In [1]: import numpy as np

In [2]: from numpy import linalg as LA

In [3]: np.set_printoptions(precision=2, suppress=True, linewidth=200)

In [4]: feats = np.abs(np.array([[0, 0, 1, -2, 3, -1],
   ...:     [1, -2, -1, 0, -3, 3],
   ...:     [3, 0, -2, 0, -1, -1],
   ...:     [3, -2, 0, -1, -1, -1],
   ...:     [1, 1, 3, 1, -3, 2],
   ...:     [2, -3, 1, 0, 2, 3]])) + np.eye(6)

In [5]: feats = feats / feats.sum(axis=1, keepdims=True)

In [6]: feats
Out[6]: 
array([[0.12, 0.  , 0.12, 0.25, 0.38, 0.12],
       [0.09, 0.27, 0.09, 0.  , 0.27, 0.27],
       [0.38, 0.  , 0.38, 0.  , 0.12, 0.12],
       [0.33, 0.22, 0.  , 0.22, 0.11, 0.11],
       [0.08, 0.08, 0.25, 0.08, 0.33, 0.17],
       [0.17, 0.25, 0.08, 0.  , 0.17, 0.33]])

In [7]: # a transition matrix

In [8]: x = np.array([3, 1, 1, 0, 2, 2])

In [9]: h1 = np.maximum(feats @ x, 0)

In [10]: np.tanh(feats @ x)
Out[10]: array([0.91, 0.94, 0.96, 0.93, 0.92, 0.95])

In [11]: feats.T @ h1
Out[11]: array([2.09, 1.43, 1.64, 0.88, 2.3 , 1.97])

In [12]: np.maximum(feats @ (3 * x), 0)
Out[12]: array([4.5 , 5.18, 6.  , 5.  , 4.75, 5.5 ])

In [13]: np.maximum(feats @ x, 0) - np.maximum(-feats @ x, 0)
Out[13]: array([1.5 , 1.73, 2.  , 1.67, 1.58, 1.83])

In [14]: h1
Out[14]: array([1.5 , 1.73, 2.  , 1.67, 1.58, 1.83])

In [15]: np.flatnonzero(h1 > 1e-9)
Out[15]: array([0, 1, 2, 3, 4, 5])

In [16]: rng = np.random.default_rng(62)

In [17]: other = feats + rng.integers(-2, 3, (6, 4)) @ rng.integers(-2, 3, (4, 6))

In [18]: other
Out[18]: 
array([[ 3.12, -1.  , -1.88,  2.25,  0.38, -1.88],
       [-0.91, -2.73, -2.91, -3.  ,  0.27, -3.73],
       [ 6.38,  0.  , -0.62,  5.  ,  0.12,  0.12],
       [ 3.33,  3.22,  1.  ,  5.22,  0.11,  2.11],
       [ 4.08,  2.08,  0.25,  2.08,  0.33,  4.17],
       [ 3.17,  3.25,  1.08,  1.  ,  0.17,  6.33]])

In [19]: np.round(LA.svd(other - feats, compute_uv=False), 2) + 0
Out[19]: array([13.76,  8.17,  3.85,  1.04,  0.  ,  0.  ])

In [20]: np.abs(other - feats).sum(axis=1)
Out[20]: array([10., 14., 12., 14., 12., 14.])

In [21]: O, r_ = LA.qr(feats)

In [22]: np.abs(np.diag(r_))
Out[22]: array([0.56, 0.35, 0.32, 0.27, 0.08, 0.09])

In [23]: np.allclose(r_.T @ r_, feats.T @ feats)
Out[23]: True

In [24]: other = LA.invert(feats)
---------------------------------------------------------------------------
AttributeError                            Traceback (most recent call last)
Cell In[24], line 1
----> 1 other = LA.invert(feats)

AttributeError: module 'numpy.linalg' has no attribute 'invert'

In [25]: other = LA.inv(feats)

In [26]: np.round(feats @ other, 2) + 0
Out[26]: 
array([[1., 0., 0., 0., 0., 0.],
       [0., 1., 0., 0., 0., 0.],
       [0., 0., 1., 0., 0., 0.],
       [0., 0., 0., 1., 0., 0.],
       [0., 0., 0., 0., 1., 0.],
       [0., 0., 0., 0., 0., 1.]])

In [27]: round(float(LA.slogdet(feats)[0]), 2)
Out[27]: 1.0

In [28]: np.round(LA.inv(other), 2) + 0
Out[28]: 
array([[0.13, 0.  , 0.12, 0.25, 0.37, 0.13],
       [0.09, 0.27, 0.09, 0.  , 0.27, 0.27],
       [0.38, 0.  , 0.37, 0.  , 0.12, 0.12],
       [0.33, 0.22, 0.  , 0.22, 0.11, 0.11],
       [0.08, 0.08, 0.25, 0.08, 0.33, 0.17],
       [0.17, 0.25, 0.08, 0.  , 0.17, 0.33]])

In [29]: np.round(LA.det(feats) * other, 2) + 0
Out[29]: 
array([[0., 0., 0., 0., 0., 0.],
       [0., 0., 0., 0., 0., 0.],
       [0., 0., 0., 0., 0., 0.],
       [0., 0., 0., 0., 0., 0.],
       [0., 0., 0., 0., 0., 0.],
       [0., 0., 0., 0., 0., 0.]])
